>>> import numpy as np
>>> np.set_printoptions(suppress=True, linewidth=120)
>>> rd = lambda a: np.round(a, 2) + 0
>>> m1 = np.cumsum(np.array([[1, 1, 0],
...     [1, 0, 0],
...     [1, 2, 1],
...     [0, 2, 1],
...     [1, 2, 0],
...     [0, 0, 1],
...     [0, 2, 1],
...     [0, 2, 2],
...     [2, 1, 2],
...     [1, 1, 1],
...     [1, 1, 2],
...     [0, 2, 0],
...     [0, 2, 1],
...     [0, 0, 0],
...     [0, 0, 1],
...     [1, 2, 1],
...     [0, 0, 2],
...     [1, 1, 0],
...     [1, 1, 0],
...     [0, 1, 1],
...     [0, 1, 2],
...     [1, 0, 2],
...     [0, 2, 2],
...     [2, 0, 2],
...     [0, 1, 1],
...     [1, 2, 0],
...     [1, 1, 2],
...     [2, 0, 1],
...     [1, 0, 2],
...     [1, 0, 0],
...     [1, 0, 0],
...     [0, 1, 1],
...     [2, 1, 2],
...     [1, 0, 2],
...     [0, 0, 0],
...     [2, 2, 2],
...     [2, 0, 0]]), axis=0)
>>> print(m1)
[[ 1  1  0]
 [ 2  1  0]
 [ 3  3  1]
 [ 3  5  2]
 [ 4  7  2]
 [ 4  7  3]
 [ 4  9  4]
 [ 4 11  6]
 [ 6 12  8]
 [ 7 13  9]
 [ 8 14 11]
 [ 8 16 11]
 [ 8 18 12]
 [ 8 18 12]
 [ 8 18 13]
 [ 9 20 14]
 [ 9 20 16]
 [10 21 16]
 [11 22 16]
 [11 23 17]
 [11 24 19]
 [12 24 21]
 [12 26 23]
 [14 26 25]
 [14 27 26]
 [15 29 26]
 [16 30 28]
 [18 30 29]
 [19 30 31]
 [20 30 31]
 [21 30 31]
 [21 31 32]
 [23 32 34]
 [24 32 36]
 [24 32 36]
 [26 34 38]
 [28 34 38]]
>>> # rows 12 and 13 are equal
>>> labels = m1[:, 0] > np.median(m1[:, 0])
>>> f = m1[labels].mean(axis=0) - m1[~labels].mean(axis=0)
>>> print(rd(f))
[12.57 16.34 21.17]
>>> print(labels.astype(int))
[0 0 0 0 0 0 0 0 0 0 0 0 0 0 0 0 0 0 0 0 0 1 1 1 1 1 1 1 1 1 1 1 1 1 1 1 1]
>>> print(rd((((m1 - m1.mean(axis=0)) @ f > 0) == labels).mean()))
0.97
>>> print(np.argsort(-np.abs(f).round(6), kind="stable"))
[2 1 0]
>>> print([round(float(x), 2) for x in np.linalg.svd(m1, compute_uv=False)[:3]])
[209.52, 17.9, 7.51]
>>> print(rd(np.linalg.norm(m1, 2) / np.linalg.norm(m1)))
1.0
>>> print(rd(np.abs(np.linalg.svd(m1)[2][-1])))
[0.8  0.08 0.6 ]
>>> rng = np.random.default_rng(8690)
>>> other = m1 + rng.integers(-2, 3, (37, 1)) @ rng.integers(-2, 3, (1, 3))
>>> print(other)
[[ 1 -3  4]
 [ 2  1  0]
 [ 3  1  3]
 [ 3  9 -2]
 [ 4  3  6]
 [ 4  7  3]
 [ 4  5  8]
 [ 4  7 10]
 [ 6 10 10]
 [ 7 11 11]
 [ 8 16  9]
 [ 8 14 13]
 [ 8 22  8]
 [ 8 16 14]
 [ 8 14 17]
 [ 9 22 12]
 [ 9 18 18]
 [10 25 12]
 [11 22 16]
 [11 23 17]
 [11 28 15]
 [12 26 19]
 [12 22 27]
 [14 28 23]
 [14 29 24]
 [15 31 24]
 [16 34 24]
 [18 30 29]
 [19 26 35]
 [20 26 35]
 [21 28 33]
 [21 31 32]
 [23 34 32]
 [24 34 34]
 [24 28 40]
 [26 30 42]
 [28 38 34]]
>>> print(rd(np.linalg.svd(other - m1, compute_uv=False)))
[25.14  0.    0.  ]
>>> print(np.linalg.matrix_rank(other - m1, tol=1e-8))
1
>>> labels = rng.permutation(3)
>>> other = m1[:, labels] * rng.choice([-1, 1], 3)
>>> print(other)
[[  0  -1  -1]
 [  0  -1  -2]
 [  1  -3  -3]
 [  2  -5  -3]
 [  2  -7  -4]
 [  3  -7  -4]
 [  4  -9  -4]
 [  6 -11  -4]
 [  8 -12  -6]
 [  9 -13  -7]
 [ 11 -14  -8]
 [ 11 -16  -8]
 [ 12 -18  -8]
 [ 12 -18  -8]
 [ 13 -18  -8]
 [ 14 -20  -9]
 [ 16 -20  -9]
 [ 16 -21 -10]
 [ 16 -22 -11]
 [ 17 -23 -11]
 [ 19 -24 -11]
 [ 21 -24 -12]
 [ 23 -26 -12]
 [ 25 -26 -14]
 [ 26 -27 -14]
 [ 26 -29 -15]
 [ 28 -30 -16]
 [ 29 -30 -18]
 [ 31 -30 -19]
 [ 31 -30 -20]
 [ 31 -30 -21]
 [ 32 -31 -21]
 [ 34 -32 -23]
 [ 36 -32 -24]
 [ 36 -32 -24]
 [ 38 -34 -26]
 [ 38 -34 -28]]
>>> U, _, VT = np.linalg.svd(m1.T @ other)
>>> print(rd(U @ VT))
[[ 0.  0. -1.]
 [ 0. -1.  0.]
 [ 1.  0.  0.]]
